% ipython --no-banner

In [1]: import numpy as np

In [2]: np.set_printoptions(suppress=True, linewidth=120)

In [3]: X = np.load("dump.npy")

In [4]: X
Out[4]: 
array([[ 0.784,  0.778, -1.533,  0.031],
       [ 0.873,  0.87 , -1.708, -0.001],
       [-0.432, -0.42 ,  0.869,  0.011],
       [ 0.514,  0.536, -1.054, -0.005],
       [ 0.105,  0.082, -0.168,  0.005],
       [ 1.632,  1.646, -3.262,  0.007],
       [ 0.002,  0.075, -0.124, -0.011],
       [ 0.549,  0.499, -1.095,  0.001],
       [ 0.561,  0.584, -1.173,  0.036],
       [-1.017, -1.036,  2.035, -0.005],
       [-1.604, -1.604,  3.216, -0.026],
       [-0.261, -0.211,  0.487, -0.005],
       [ 0.383,  0.4  , -0.741,  0.012],
       [ 0.754,  0.752, -1.486,  0.004],
       [ 0.217,  0.231, -0.476, -0.026],
       [ 0.038,  0.056, -0.06 , -0.006],
       [ 0.779,  0.767, -1.52 ,  0.016],
       [ 0.751,  0.739, -1.516,  0.015],
       [-1.886, -1.86 ,  3.781, -0.006]])

In [5]: Xc = X - X.mean(axis=0)

In [6]: V = np.linalg.svd(Xc)[2][:1]

In [7]: A2 = Xc - Xc @ V.T @ V

In [8]: np.round((Xc @ V.T).std(axis=0), 3)
Out[8]: array([2.091])

In [9]: round(float(np.linalg.norm(A2) / np.linalg.norm(Xc)), 3)
Out[9]: 0.013

In [10]: np.round(np.diag(V.T @ V), 3) + 0
Out[10]: array([0.167, 0.166, 0.667, 0.   ])

In [11]: feats = np.load("mat.npy")

In [12]: feats
Out[12]: 
array([[ 2, -1],
       [ 0, -3],
       [-1, -4],
       [ 2, -1],
       [ 3,  0],
       [ 0, -3]])

In [13]: # rows 0 and 3 are equal

In [14]: hat = feats @ np.linalg.solve(feats.T @ feats, feats.T)

In [15]: np.linalg.matrix_rank(np.eye(6) - hat)
Out[15]: np.int64(4)

In [16]: np.trace(hat)
Out[16]: np.float64(2.0)

In [17]: hat.round(3)
Out[17]: 
array([[ 0.25 ,  0.083,  0.   ,  0.25 ,  0.333,  0.083],
       [ 0.083,  0.25 ,  0.333,  0.083,  0.   ,  0.25 ],
       [ 0.   ,  0.333,  0.5  ,  0.   , -0.167,  0.333],
       [ 0.25 ,  0.083,  0.   ,  0.25 ,  0.333,  0.083],
       [ 0.333,  0.   , -0.167,  0.333,  0.5  ,  0.   ],
       [ 0.083,  0.25 ,  0.333,  0.083,  0.   ,  0.25 ]])
